$ python -q
>>> import numpy as np
>>> from numpy import linalg as LA
>>> np.set_printoptions(suppress=True, linewidth=200)
>>> K = np.load("out11.npy")
>>> print(K)
[[ 3.  2.  0.  0.  0.  0.  0.  0.]
 [ 2.  0.  0.  0.  0.  0.  0.  0.]
 [ 0.  0.  2. -1. -6. -5.  5.  3.]
 [ 0.  0. -5. -8. -1. -8. -1.  4.]
 [ 0.  0.  3. -4.  8. -2. -3.  1.]
 [ 0.  0. -1.  0.  0.  1.  4.  6.]
 [ 0.  0. -8. -7. -3.  7.  9. -6.]
 [ 0.  0.  2.  7.  8.  2. -7. -5.]]
>>> round(np.abs(LA.eigvals(K)).max(), 3)
np.float64(15.653)
>>> K @ K
array([[  13.,    6.,    0.,    0.,    0.,    0.,    0.,    0.],
       [   6.,    4.,    0.,    0.,    0.,    0.,    0.,    0.],
       [   0.,    0.,  -38.,   16.,  -50.,   46.,   33.,  -79.],
       [   0.,    0.,   51.,  108.,   65.,   84.,  -83., -110.],
       [   0.,    0.,   78.,   25.,   67.,  -20.,  -47.,    2.],
       [   0.,    0.,  -23.,   15.,   42.,   46.,   -7.,  -51.],
       [   0.,    0.,  -81.,  -29.,  -44.,  160.,  127.,  -37.],
       [   0.,    0.,   37.,  -76.,   26., -139.,  -41.,  121.]])
>>> (K + K.T) / 2
array([[ 3. ,  2. ,  0. ,  0. ,  0. ,  0. ,  0. ,  0. ],
       [ 2. ,  0. ,  0. ,  0. ,  0. ,  0. ,  0. ,  0. ],
       [ 0. ,  0. ,  2. , -3. , -1.5, -3. , -1.5,  2.5],
       [ 0. ,  0. , -3. , -8. , -2.5, -4. , -4. ,  5.5],
       [ 0. ,  0. , -1.5, -2.5,  8. , -1. , -3. ,  4.5],
       [ 0. ,  0. , -3. , -4. , -1. ,  1. ,  5.5,  4. ],
       [ 0. ,  0. , -1.5, -4. , -3. ,  5.5,  9. , -6.5],
       [ 0. ,  0. ,  2.5,  5.5,  4.5,  4. , -6.5, -5. ]])
>>> (K - K.T) / 2
array([[ 0. ,  0. ,  0. ,  0. ,  0. ,  0. ,  0. ,  0. ],
       [ 0. ,  0. ,  0. ,  0. ,  0. ,  0. ,  0. ,  0. ],
       [ 0. ,  0. ,  0. ,  2. , -4.5, -2. ,  6.5,  0.5],
       [ 0. ,  0. , -2. ,  0. ,  1.5, -4. ,  3. , -1.5],
       [ 0. ,  0. ,  4.5, -1.5,  0. , -1. ,  0. , -3.5],
       [ 0. ,  0. ,  2. ,  4. ,  1. ,  0. , -1.5,  2. ],
       [ 0. ,  0. , -6.5, -3. ,  0. ,  1.5,  0. ,  0.5],
       [ 0. ,  0. , -0.5,  1.5,  3.5, -2. , -0.5,  0. ]])
>>> ang = np.radians(15)
>>> Rm = np.eye(8)
>>> Rm[4, 4] = Rm[5, 5] = np.cos(ang)
>>> Rm[4, 5], Rm[5, 4] = -np.sin(ang), np.sin(ang)
>>> Rm.round(3)
array([[ 1.   ,  0.   ,  0.   ,  0.   ,  0.   ,  0.   ,  0.   ,  0.   ],
       [ 0.   ,  1.   ,  0.   ,  0.   ,  0.   ,  0.   ,  0.   ,  0.   ],
       [ 0.   ,  0.   ,  1.   ,  0.   ,  0.   ,  0.   ,  0.   ,  0.   ],
       [ 0.   ,  0.   ,  0.   ,  1.   ,  0.   ,  0.   ,  0.   ,  0.   ],
       [ 0.   ,  0.   ,  0.   ,  0.   ,  0.966, -0.259,  0.   ,  0.   ],
       [ 0.   ,  0.   ,  0.   ,  0.   ,  0.259,  0.966,  0.   ,  0.   ],
       [ 0.   ,  0.   ,  0.   ,  0.   ,  0.   ,  0.   ,  1.   ,  0.   ],
       [ 0.   ,  0.   ,  0.   ,  0.   ,  0.   ,  0.   ,  0.   ,  1.   ]])
>>> other = K @ Rm.T
>>> np.allclose(K @ K.T, other @ other.T)
True
>>> x0 = np.array([-1, 0, 5, -3, 1, 5, 5, -4])
>>> rhs = K @ x0
>>> beta, lr = np.zeros(8), 1 / LA.norm(K, 2) ** 2
>>> for i in range(30):
...     beta -= lr * K.T @ (K @ beta - rhs)
...     if i % 5 == 0: print(i, round(LA.norm(K @ beta - rhs), 3))
... 
0 55.559
5 28.828
10 20.518
15 14.921
20 11.016
25 8.228
>>> round(LA.cond(K), 3)
np.float64(20.893)
>>> print(beta.round(3))
[-0.552 -0.243  3.858 -2.253  1.239  4.749  5.037 -3.656]
>>> other = LA.inv(K)
>>> round(LA.slogdet(K)[0], 3)
np.float64(1.0)
>>> np.allclose(other, K.T)
False
>>> np.round(LA.det(K) * other, 3)
array([[      0.,  660732.,       0.,       0.,       0.,       0.,       0.,       0.],
       [ 660732., -991098.,      -0.,      -0.,      -0.,      -0.,      -0.,      -0.],
       [     -0.,      -0.,   28296., -136128.,  118560., -102648.,  -48912., -132696.],
       [     -0.,      -0.,  103392.,   23784.,  -98064.,  105768.,    6216.,  180912.],
       [      0.,       0.,   86572.,   33156.,   92428.,  118776.,   62004.,  165080.],
       [     -0.,      -0., -216144., -106776.,   -1128.,   -9456.,  -33240., -186792.],
       [      0.,       0.,  228252.,   -8076.,   51300.,  120768.,  105900.,  158592.],
       [      0.,       0., -111428.,     492.,  -14252.,  124200.,  -73212.,  -96712.]])
>>> np.round(LA.cond(K), 3)
np.float64(20.893)
>>> np.round(LA.inv(other), 3) + 0
array([[ 3.,  2.,  0.,  0.,  0.,  0.,  0.,  0.],
       [ 2.,  0.,  0.,  0.,  0.,  0.,  0.,  0.],
       [ 0.,  0.,  2., -1., -6., -5.,  5.,  3.],
       [ 0.,  0., -5., -8., -1., -8., -1.,  4.],
       [ 0.,  0.,  3., -4.,  8., -2., -3.,  1.],
       [ 0.,  0., -1.,  0.,  0.,  1.,  4.,  6.],
       [ 0.,  0., -8., -7., -3.,  7.,  9., -6.],
       [ 0.,  0.,  2.,  7.,  8.,  2., -7., -5.]])
>>> np.round(K @ other, 3) + 0
array([[1., 0., 0., 0., 0., 0., 0., 0.],
       [0., 1., 0., 0., 0., 0., 0., 0.],
       [0., 0., 1., 0., 0., 0., 0., 0.],
       [0., 0., 0., 1., 0., 0., 0., 0.],
       [0., 0., 0., 0., 1., 0., 0., 0.],
       [0., 0., 0., 0., 0., 1., 0., 0.],
       [0., 0., 0., 0., 0., 0., 1., 0.],
       [0., 0., 0., 0., 0., 0., 0., 1.]])
>>> F = np.load("case7.npy")
>>> print(F)
[[ 1.  0.  0.  0.]
 [ 0. -1.  0.  0.]
 [ 0.  0. -1.  0.]
 [ 0.  0.  0.  1.]]
>>> x0 = np.array([2, 1, 1, 2])
>>> rhs = F @ x0
>>> rhs
array([ 2., -1., -1.,  2.])
>>> np.round(LA.solve(F.T, F[0]), 3)
array([ 1., -0., -0.,  0.])
>>> np.round(LA.solve(F, 3 * rhs), 3)
array([6., 3., 3., 6.])
>>> print(np.round(LA.solve(F, F[:, 1]), 3))
[ 0.  1. -0.  0.]
>>> np.round(LA.solve(F, rhs), 3)
array([2., 1., 1., 2.])
>>> F @ F.T
array([[1., 0., 0., 0.],
       [0., 1., 0., 0.],
       [0., 0., 1., 0.],
       [0., 0., 0., 1.]])
>>> s = 20 * 0.5 ** np.arange(3)
>>> rng = np.random.default_rng(33)
>>> feats = rng.normal(size=(24, 3)) * rng.permutation(s)
>>> feats.round(3)
array([[  1.992, -11.256,   5.888],
       [  0.211, -31.418,  10.017],
       [ -0.489,  12.396,  18.368],
       [  1.342, -21.489,  -6.81 ],
       [  5.084, -29.135,   2.636],
       [  1.876, -23.006,   1.693],
       [  2.781, -15.456,  -4.805],
       [  2.719, -25.978,  -8.802],
       [  4.769,   1.712, -14.162],
       [  0.057,  38.825, -15.132],
       [  4.08 ,  15.175,  -1.768],
       [  3.026, -13.482,  15.447],
       [  8.601, -17.6  ,  -2.137],
       [  0.659, -12.507,   3.527],
       [ -5.188,  11.548,  -3.007],
       [ -0.244,   9.422,   9.263],
       [ -4.918,  15.786,   8.791],
       [ -0.576,  30.754,  -7.646],
       [ -2.727,   7.641,  -6.803],
       [  6.963,   3.96 ,  17.195],
       [ -5.271, -18.989,  13.357],
       [ -5.24 ,  21.512,  -8.072],
       [  1.325,  23.315,  -0.592],
       [ -5.733,  -9.742,  11.385]])
>>> cen = feats - feats.mean(axis=0)
>>> Uu, s, Vt = LA.svd(cen, full_matrices=False)
>>> s.round(3)
array([97.613, 44.993, 17.748])
>>> np.round(cen.mean(axis=0), 3) + 0
array([0., 0., 0.])
>>> np.round(s ** 2 / (s ** 2).sum(), 3)
array([0.803, 0.171, 0.027])
>>> np.searchsorted(np.cumsum(s ** 2) / (s ** 2).sum(), 0.9) + 1
np.int64(2)
>>> X = np.load("layer11.npy")
>>> X
array([[0, 1, 0, 1],
       [1, 0, 1, 1],
       [0, 1, 0, 0],
       [1, 1, 0, 0]])
>>> evals, evecs = LA.eigh(X)
>>> np.round(LA.eigvalsh(X @ X), 3)
array([0.097, 1.   , 2.194, 4.709])
>>> np.unique(evals.round(6) + 0, return_counts=True)[1]
array([1, 1, 1, 1])
>>> def softmax(z):
...     e = np.exp(z - z.max(axis=-1, keepdims=True))
...     return e / e.sum(axis=-1, keepdims=True)
... 
>>> np.round(softmax(10 * X[1]), 3) + 0
array([0.333, 0.   , 0.333, 0.333])
>>> print(np.round(softmax(X[1]), 3))
[0.297 0.109 0.297 0.297]
>>> np.round(softmax(X[1] + 2), 3)
array([0.297, 0.109, 0.297, 0.297])
>>> scores = X @ X.T / np.sqrt(4)
>>> print(np.round(softmax(scores)[1] @ X, 3))
[0.698 0.49  0.51  0.698]
>>> print(softmax(scores).round(6).argmax(axis=1))
[0 1 0 3]
>>> np.round(softmax(scores), 3)
array([[0.355, 0.215, 0.215, 0.215],
       [0.188, 0.51 , 0.114, 0.188],
       [0.277, 0.168, 0.277, 0.277],
       [0.215, 0.215, 0.215, 0.355]])
